% python3 -q
>>> import numpy as np
>>> np.set_printoptions(precision=3, suppress=True, linewidth=200)
>>> rd = lambda a: np.round(a, 3) + 0
>>> F = np.array([[0, 0, 0, 0], [2, 3, 0, 0], [2, 2, 2, 0], [0, 0, 2, 3]])
>>> np.prod(np.diag(F)), rd(np.linalg.det(F))
(np.int64(0), np.float64(0.0))
>>> np.allclose(F, F.T)
False
>>> assert F == F.T
Traceback (most recent call last):
  File "<python-input-6>", line 1, in <module>
    assert F == F.T
           ^^^^^^^^
ValueError: The truth value of an array with more than one element is ambiguous. Use a.any() or a.all()
>>> Uu, sigma, Vh = np.linalg.svd(F)
>>> V = Vh[:(sigma > 1e-8).sum()]
>>> rng = np.random.default_rng(91928)
>>> vec = F[1] + -2 * F[2] + rng.integers(2) * np.eye(4)[0]
>>> vec
array([-2., -1., -4.,  0.])
>>> np.linalg.matrix_rank(np.vstack([F, vec]))
np.int64(3)
>>> rd(V.T @ V)
array([[ 0.377,  0.415,  0.208, -0.138],
       [ 0.415,  0.723, -0.138,  0.092],
       [ 0.208, -0.138,  0.931,  0.046],
       [-0.138,  0.092,  0.046,  0.969]])
>>> A = np.load("test6.npy")
>>> print(A)
[[0.3 1. ]
 [0.  1.3]]
>>> # triangular: eigenvalues sit on the diagonal
>>> O = A.astype(float).copy()
>>> for j in range(2):
...     O[:, j] -= O[:, :j] @ (O[:, :j].T @ O[:, j])
...     O[:, j] /= np.linalg.norm(O[:, j])
... 
>>> O
array([[1., 0.],
       [0., 1.]])
>>> print(O.T @ O)
[[1. 0.]
 [0. 1.]]
>>> evals, V = np.linalg.eig(A)
>>> print(np.prod(evals))
0.39
>>> A @ V[:, 0] - evals[0] * V[:, 0]
array([0., 0.])
>>> print(rd(np.sort(np.linalg.eigvals(np.linalg.inv(A)))))
[0.769 3.333]
>>> evals
array([0.3, 1.3])
>>> rd(np.sort(np.linalg.eigvals(A.T)))
array([0.3, 1.3])
>>> T = np.stack([A, 5 * A, A[::-1]])
>>> rd(np.linalg.norm(T, axis=(1, 2)))
array([1.667, 8.337, 1.667])
>>> print(np.linalg.matrix_rank(T.reshape(3, -1)))
2
>>> rd(np.einsum("bij,cij->bc", T, T))
array([[ 2.78, 13.9 ,  2.6 ],
       [13.9 , 69.5 , 13.  ],
       [ 2.6 , 13.  ,  2.78]])
>>> K = np.load("data.npy")
>>> K
array([[-1,  0,  0,  0],
       [ 0,  0,  0,  0],
       [ 0,  0,  1,  0],
       [ 0,  0,  0,  0]])
>>> proj = np.triu(np.array([[-3, -4, 3, -2], [4, -2, -2, -1], [4, -2, 5, -4], [5, 2, 3, 0]]), 1) + np.eye(4)
>>> A2 = proj @ K @ np.linalg.inv(proj)
>>> np.trace(A2), np.trace(K)
(np.float64(0.0), np.int64(0))
>>> np.linalg.matrix_rank(A2)
np.int64(2)
>>> A2
array([[ -1.,  -4.,  -2., -14.],
       [  0.,   0.,  -2.,  -8.],
       [  0.,   0.,   1.,   4.],
       [  0.,   0.,   0.,   0.]])
>>> print(np.poly(A2))
[ 1.  0. -1.  0.  0.]
